$ python3 -q
>>> import numpy as np
>>> np.set_printoptions(precision=2, suppress=True, linewidth=140)
>>> def rd(a):
...     return np.round(a, 2) + 0
... 
>>> M = np.array([[2.0, -1.0, 0.0, 2.0],
...     [2.0, 3.0, 2.0, 2.0],
...     [-2.0, -1.0, 0.0, -2.0],
...     [0.0, 1.0, 0.0, 0.0]])
>>> left, sig, vt = np.linalg.svd(M)
>>> evecs = vt[:(sig > 1e-8).sum()]
>>> rng = np.random.default_rng(789)
>>> x0 = M[2] + 2 * M[3] + rng.integers(2) * np.eye(4)[2]
>>> x0
array([-2.,  1.,  1., -2.])
>>> np.allclose(evecs.T @ evecs @ x0, x0)
True
>>> rank = np.linalg.matrix_rank(M)
>>> rank
np.int64(3)
>>> N = np.linalg.svd(M)[2][rank:].T
>>> np.linalg.matrix_rank(M.T @ M), np.linalg.matrix_rank(M @ M.T)
(np.int64(3), np.int64(3))
>>> [int(np.linalg.matrix_rank(M[:, :j + 1])) for j in range(4)]
[1, 2, 3, 3]
>>> rd(M @ N)
array([[0.],
       [0.],
       [0.],
       [0.]])
>>> rd(N[:, 0] / N[np.abs(N[:, 0]).round(6).argmax(), 0])
array([ 1.,  0.,  0., -1.])
>>> print(np.trace(M))
5.0
>>> (M - M.T) / 2
array([[ 0. , -1.5,  1. ,  1. ],
       [ 1.5,  0. ,  1.5,  0.5],
       [-1. , -1.5,  0. , -1. ],
       [-1. , -0.5,  1. ,  0. ]])
>>> M @ M
array([[ 2., -3., -2.,  2.],
       [ 6.,  7.,  6.,  6.],
       [-6., -3., -2., -6.],
       [ 2.,  3.,  2.,  2.]])
>>> np.allclose(M @ M.T, M.T @ M)
False
>>> (M + M.T) / 2
array([[ 2. ,  0.5, -1. ,  1. ],
       [ 0.5,  3. ,  0.5,  1.5],
       [-1. ,  0.5,  0. , -1. ],
       [ 1. ,  1.5, -1. ,  0. ]])
>>> rd(np.linalg.det(M))
np.float64(0.0)
>>> idx = rng.permutation(4)
>>> idx
array([0, 2, 1, 3])
>>> other = M[idx][:, idx]
>>> rd(np.sort(np.abs(np.linalg.eigvals(other))))
array([0., 1., 2., 2.])
>>> print(np.trace(other))
5.0
>>> other
array([[ 2.,  0., -1.,  2.],
       [-2.,  0., -1., -2.],
       [ 2.,  2.,  3.,  2.],
       [ 0.,  0.,  1.,  0.]])
>>> rd(np.linalg.det(other)), rd(np.linalg.det(M[idx]))
(np.float64(0.0), np.float64(0.0))
>>> np.abs(np.diag(np.linalg.qr(other)[1])) > 1e-9
array([ True,  True,  True, False])
>>> np.unique(other.round(6), axis=0).shape
(4, 4)
>>> rd(other @ np.linalg.pinv(other) @ other)
array([[ 2.,  0., -1.,  2.],
       [-2.,  0., -1., -2.],
       [ 2.,  2.,  3.,  2.],
       [ 0.,  0.,  1.,  0.]])
>>> np.allclose(other[:-1].T @ np.linalg.lstsq(other[:-1].T, other[-1])[0], other[-1])
True
>>> np.linalg.lstsq(other[:-1].T, other[-1])[2]
np.int32(3)
>>> try:
...     np.linalg.inv(other)
... except np.linalg.LinAlgError as e:
...     print("failed:", e)
... 
failed: Singular matrix
>>> W0 = np.load("run9.npy")
>>> rd(W0)
array([[ 0.88, -2.38, -0.23, -1.59],
       [ 2.6 ,  0.87,  1.06,  0.58],
       [-1.04, -2.23, -0.84, -1.49],
       [ 0.65, -2.42, -0.32, -1.62],
       [-2.59,  1.15, -0.61,  0.76],
       [ 2.61, -1.11,  0.62, -0.74],
       [ 0.82, -2.39, -0.26, -1.59],
       [-0.85, -2.3 , -0.79, -1.53],
       [ 2.76,  0.47,  1.03,  0.31],
       [ 0.69, -2.42, -0.31, -1.61],
       [ 0.32, -2.45, -0.44, -1.64],
       [ 1.45,  2.04,  0.94,  1.36],
       [-2.54, -0.98, -1.07, -0.66],
       [-0.65, -2.36, -0.74, -1.57],
       [ 2.16,  1.5 ,  1.05,  1.  ],
       [-1.99,  1.85, -0.25,  1.24],
       [ 2.47,  1.11,  1.07,  0.74],
       [-1.25, -2.14, -0.89, -1.43],
       [-2.75, -0.53, -1.03, -0.35],
       [ 0.11, -2.46, -0.51, -1.64],
       [ 2.84,  0.08,  0.96,  0.05],
       [ 2.77, -0.73,  0.76, -0.49],
       [-2.23,  1.64, -0.38,  1.09],
       [ 2.64,  0.8 ,  1.06,  0.53],
       [-2.82, -0.22, -0.99, -0.15],
       [-1.54,  2.14, -0.04,  1.43],
       [ 2.62,  0.85,  1.06,  0.56]])
>>> Ac = W0 - W0.mean(axis=1)
Traceback (most recent call last):
  File "<python-input-38>", line 1, in <module>
    Ac = W0 - W0.mean(axis=1)
         ~~~^~~~~~~~~~~~~~~~~
ValueError: operands could not be broadcast together with shapes (27,4) (27,) 
>>> Ac = W0 - W0.mean(axis=0)
>>> left, sig, vt = np.linalg.svd(Ac, full_matrices=False)
>>> print(rd(Ac.mean(axis=0)))
[0. 0. 0. 0.]
>>> rd(sig ** 2 / (sig ** 2).sum())
array([0.57, 0.43, 0.  , 0.  ])
>>> np.abs(vt[0]).argmax()
np.int64(0)
>>> print(rd(vt[0] * np.sign(vt[0, np.abs(vt[0]).argmax()])))
[0.73 0.49 0.35 0.32]
>>> (np.sign(left[:, 0]) == np.sign(left[0, 0])).astype(int)
array([1, 0, 1, 1, 1, 0, 1, 1, 0, 1, 1, 0, 1, 1, 0, 1, 0, 1, 1, 1, 0, 0, 1, 0, 1, 0, 0])
>>> rd((sig ** 2).sum() ** 2 / (sig ** 4).sum())
np.float64(1.96)
>>> cov = np.cov(W0, rowvar=False)
>>> np.argsort(-W0.std(axis=0).round(6), kind="stable")
array([0, 1, 3, 2])
>>> rd(np.polyfit(W0[:, 2], W0[:, 3], 1))
array([ 0.76, -0.31])
>>> np.argwhere(np.triu(np.abs(np.corrcoef(W0.T)) > 0.8, 1))
array([[0, 2],
       [1, 3]])
>>> rd(np.corrcoef(W0[:, 2], W0[:, 3])[0, 1])
np.float64(0.54)
>>> cov.shape
(4, 4)
>>> rd(np.linalg.eigvalsh(cov)[::-1])
array([5.08, 3.84, 0.  , 0.  ])
>>> rd(W0.std(axis=0))
array([1.99, 1.66, 0.79, 1.11])
>>> rd(cov)
array([[4.13, 0.27, 1.44, 0.18],
       [0.27, 2.87, 0.73, 1.92],
       [1.44, 0.73, 0.64, 0.49],
       [0.18, 1.92, 0.49, 1.28]])
>>> left, sig, vt = np.linalg.svd(W0)
>>> print(rd(sig))
[11.52 10.51  0.    0.  ]
>>> other = left[:, :2] @ np.diag(sig[:2]) @ vt[:2]
>>> np.linalg.matrix_rank(W0, rtol=0.05)
np.int64(2)
>>> rd(other)
array([[ 0.88, -2.38, -0.23, -1.59],
       [ 2.6 ,  0.87,  1.06,  0.58],
       [-1.04, -2.23, -0.84, -1.49],
       [ 0.65, -2.42, -0.32, -1.62],
       [-2.59,  1.15, -0.61,  0.76],
       [ 2.61, -1.11,  0.62, -0.74],
       [ 0.82, -2.39, -0.26, -1.59],
       [-0.85, -2.3 , -0.79, -1.53],
       [ 2.76,  0.47,  1.03,  0.31],
       [ 0.69, -2.42, -0.31, -1.61],
       [ 0.32, -2.45, -0.44, -1.64],
       [ 1.45,  2.04,  0.94,  1.36],
       [-2.54, -0.98, -1.07, -0.66],
       [-0.65, -2.36, -0.74, -1.57],
       [ 2.16,  1.5 ,  1.05,  1.  ],
       [-1.99,  1.85, -0.25,  1.24],
       [ 2.47,  1.11,  1.07,  0.74],
       [-1.25, -2.14, -0.89, -1.43],
       [-2.75, -0.53, -1.03, -0.35],
       [ 0.11, -2.46, -0.51, -1.64],
       [ 2.84,  0.08,  0.96,  0.05],
       [ 2.77, -0.73,  0.76, -0.49],
       [-2.23,  1.64, -0.38,  1.09],
       [ 2.64,  0.8 ,  1.06,  0.53],
       [-2.82, -0.22, -0.99, -0.15],
       [-1.54,  2.14, -0.04,  1.43],
       [ 2.62,  0.85,  1.06,  0.56]])
>>> rd(np.linalg.norm(W0 - other, 2)), rd(sig[2])
(np.float64(0.0), np.float64(0.0))
>>> print(rd(np.abs(W0 - other).max()))
0.0
>>> np.linalg.matrix_rank(other)
np.int64(2)
>>> X = np.load("w.npy")
>>> print(X)
[[ 5  4  3  6  5  4  0]
 [ 4  8  6  8  6  6  4]
 [ 3  6  6  8  5  7  4]
 [ 6  8  8 12  8 10  4]
 [ 5  6  5  8  6  6  2]
 [ 4  6  7 10  6  9  4]
 [ 0  4  4  4  2  4  4]]
>>> print(np.linalg.matrix_rank(X, rtol=0.1))
2
>>> np.argsort(-np.linalg.norm(X, axis=0).round(6), kind="stable")[:3]
array([3, 5, 1])
>>> rd(np.linalg.norm(X, 2) / np.linalg.norm(X))
np.float64(0.99)
>>> left, sig, vt = np.linalg.svd(X)
>>> evecs = vt[:(sig > 1e-8).sum()]
>>> x0 = X[3] + -2 * X[6] + rng.integers(2) * np.eye(7)[0]
>>> x0
array([ 7.,  0.,  0.,  4.,  4.,  2., -4.])
>>> rd(np.linalg.norm(x0 - evecs.T @ evecs @ x0))
np.float64(0.73)
>>> np.linalg.matrix_rank(np.vstack([X, x0]))
np.int64(4)
>>> rd(np.diag(evecs.T @ evecs))
array([0.47, 0.72, 0.21, 0.36, 0.25, 0.53, 0.46])
>>> w, evecs = np.linalg.eigh(X)
>>> np.abs(evecs[:, -1]).round(6).argmax()
np.int64(3)
>>> rd(evecs.T @ X @ evecs)
array([[ 0.  ,  0.  ,  0.  ,  0.  ,  0.  ,  0.  ,  0.  ],
       [ 0.  ,  0.  ,  0.  ,  0.  ,  0.  ,  0.  ,  0.  ],
       [ 0.  ,  0.  ,  0.  ,  0.  ,  0.  ,  0.  ,  0.  ],
       [ 0.  ,  0.  ,  0.  ,  0.  ,  0.  ,  0.  ,  0.  ],
       [ 0.  ,  0.  ,  0.  ,  0.  ,  2.87,  0.  ,  0.  ],
       [ 0.  ,  0.  ,  0.  ,  0.  ,  0.  ,  5.63,  0.  ],
       [ 0.  ,  0.  ,  0.  ,  0.  ,  0.  ,  0.  , 41.5 ]])
>>> rd(evecs @ np.diag(w) @ evecs.T)
array([[ 5.,  4.,  3.,  6.,  5.,  4.,  0.],
       [ 4.,  8.,  6.,  8.,  6.,  6.,  4.],
       [ 3.,  6.,  6.,  8.,  5.,  7.,  4.],
       [ 6.,  8.,  8., 12.,  8., 10.,  4.],
       [ 5.,  6.,  5.,  8.,  6.,  6.,  2.],
       [ 4.,  6.,  7., 10.,  6.,  9.,  4.],
       [ 0.,  4.,  4.,  4.,  2.,  4.,  4.]])
>>> rd(np.abs(evecs[:, -1]))
array([0.26, 0.39, 0.37, 0.53, 0.36, 0.44, 0.2 ])
>>> print(np.abs(np.diag(np.linalg.qr(X)[1])) > 1e-9)
[ True  True  True False False False False]
>>> np.unique(X.round(6), axis=0).shape
(7, 7)
>>> np.linalg.lstsq(X[:-1].T, X[-1])[2]
np.int32(3)
>>> print(rd(np.trace(np.linalg.pinv(X) @ X)))
3.0
>>> left, sig, vt = np.linalg.svd(X)
>>> rd(sig)
array([41.5 ,  5.63,  2.87,  0.  ,  0.  ,  0.  ,  0.  ])
>>> other = left[:, :3] @ np.diag(sig[:3]) @ vt[:3]
>>> rd(other)
array([[ 5.,  4.,  3.,  6.,  5.,  4.,  0.],
       [ 4.,  8.,  6.,  8.,  6.,  6.,  4.],
       [ 3.,  6.,  6.,  8.,  5.,  7.,  4.],
       [ 6.,  8.,  8., 12.,  8., 10.,  4.],
       [ 5.,  6.,  5.,  8.,  6.,  6.,  2.],
       [ 4.,  6.,  7., 10.,  6.,  9.,  4.],
       [ 0.,  4.,  4.,  4.,  2.,  4.,  4.]])
>>> rd(np.linalg.norm(X - other, 2)), rd(sig[3])
(np.float64(0.0), np.float64(0.0))
>>> Q, _ = np.linalg.qr(np.array([[-0.9, -1.2, 1.9, -0.3, -0.8, 0.4],
...     [-0.7, 0.2, 0.2, -1.3, -1.6, -0.5],
...     [0.1, -1.2, -0.9, -0.7, -0.2, 0.5],
...     [0.8, 1.4, 1.2, -0.3, -0.2, 0.4],
...     [-0.2, 1.3, 0.1, 0.4, 0.5, -0.1],
...     [1.4, -1.4, 0.2, 0.8, -1.8, 0.8],
...     [0.7, 2.9, 0.0, -0.2, -1.4, -2.1]]))
>>> E = Q @ Q.T
>>> rd(E)
array([[ 0.86,  0.13, -0.25,  0.02, -0.17,  0.01, -0.1 ],
       [ 0.13,  0.88,  0.23, -0.02,  0.16,  0.  ,  0.09],
       [-0.25,  0.23,  0.55,  0.04, -0.31,  0.01, -0.18],
       [ 0.02, -0.02,  0.04,  1.  ,  0.03,  0.  ,  0.02],
       [-0.17,  0.16, -0.31,  0.03,  0.79,  0.01, -0.13],
       [ 0.01,  0.  ,  0.01,  0.  ,  0.01,  1.  ,  0.  ],
       [-0.1 ,  0.09, -0.18,  0.02, -0.13,  0.  ,  0.93]])
>>> x0 = np.array([0, 1, 0, 2, 0, 2, 1])
>>> rd(np.linalg.eigvalsh(2 * E - np.eye(7)))
array([-1.,  1.,  1.,  1.,  1.,  1.,  1.])
>>> print(rd(E @ E @ x0))
[0.08 0.92 0.15 1.99 0.1  2.   1.06]
>>> rd(np.trace(E))
np.float64(6.0)
>>> d = np.linalg.norm(W0[:, None] - W0[None], axis=-1)
>>> d[23].round(6).argsort(kind="stable")[:4]
array([23, 26,  1, 16])
>>> np.linalg.matrix_rank(d ** 2)
np.int64(3)
>>> rd(np.linalg.norm(W0, axis=1))
array([3., 3., 3., 3., 3., 3., 3., 3., 3., 3., 3., 3., 3., 3., 3., 3., 3., 3., 3., 3., 3., 3., 3., 3., 3., 3., 3.])
>>> rd(d[:5, :5])
array([[0.  , 4.46, 2.02, 0.26, 5.49],
       [4.46, 0.  , 5.55, 4.63, 5.47],
       [2.02, 5.55, 0.  , 1.78, 4.36],
       [0.26, 4.63, 1.78, 0.  , 5.38],
       [5.49, 5.47, 4.36, 5.38, 0.  ]])
>>> (d + 1e9 * np.eye(27)).round(6).argmin(axis=1)
array([ 6, 26,  7,  9, 22, 21,  0,  2, 23,  3, 19, 14, 18,  7, 16, 22,  1,  2, 24, 10,  8,  5, 15, 26, 18, 15,  1])
>>> d.shape
(27, 27)
>>> np.flatnonzero(d[23] < d.mean() / 2)
array([ 1,  8, 14, 16, 20, 23, 26])
>>> feats = np.load("case3.npy")
>>> print(rd(feats))
[[ 1.    0.    0.    0.    0.    0.    0.  ]
 [ 0.   -0.71  0.    0.    0.   -0.71  0.  ]
 [ 0.    0.    1.    0.    0.    0.    0.  ]
 [ 0.    0.    0.    1.    0.    0.    0.  ]
 [ 0.    0.    0.    0.    1.    0.    0.  ]
 [ 0.    0.71  0.    0.    0.   -0.71  0.  ]
 [ 0.    0.    0.    0.    0.    0.    1.  ]]
>>> idx = rng.permutation(7)
>>> idx
array([5, 4, 2, 6, 3, 1, 0])
>>> other = feats[idx][:, idx]
>>> print(rd(np.linalg.det(other)), rd(np.linalg.det(feats[idx])))
1.0 -1.0
>>> rd(np.diag(other))
array([-0.71,  1.  ,  1.  ,  1.  ,  1.  , -0.71,  1.  ])
>>> rd(np.trace(other))
np.float64(3.59)
>>> np.allclose(other, feats)
False
>>> print(rd(other))
[[-0.71  0.    0.    0.    0.    0.71  0.  ]
 [ 0.    1.    0.    0.    0.    0.    0.  ]
 [ 0.    0.    1.    0.    0.    0.    0.  ]
 [ 0.    0.    0.    1.    0.    0.    0.  ]
 [ 0.    0.    0.    0.    1.    0.    0.  ]
 [-0.71  0.    0.    0.    0.   -0.71  0.  ]
 [ 0.    0.    0.    0.    0.    0.    1.  ]]
>>> rd(np.sort(np.abs(np.linalg.eigvals(other))))
array([1., 1., 1., 1., 1., 1., 1.])
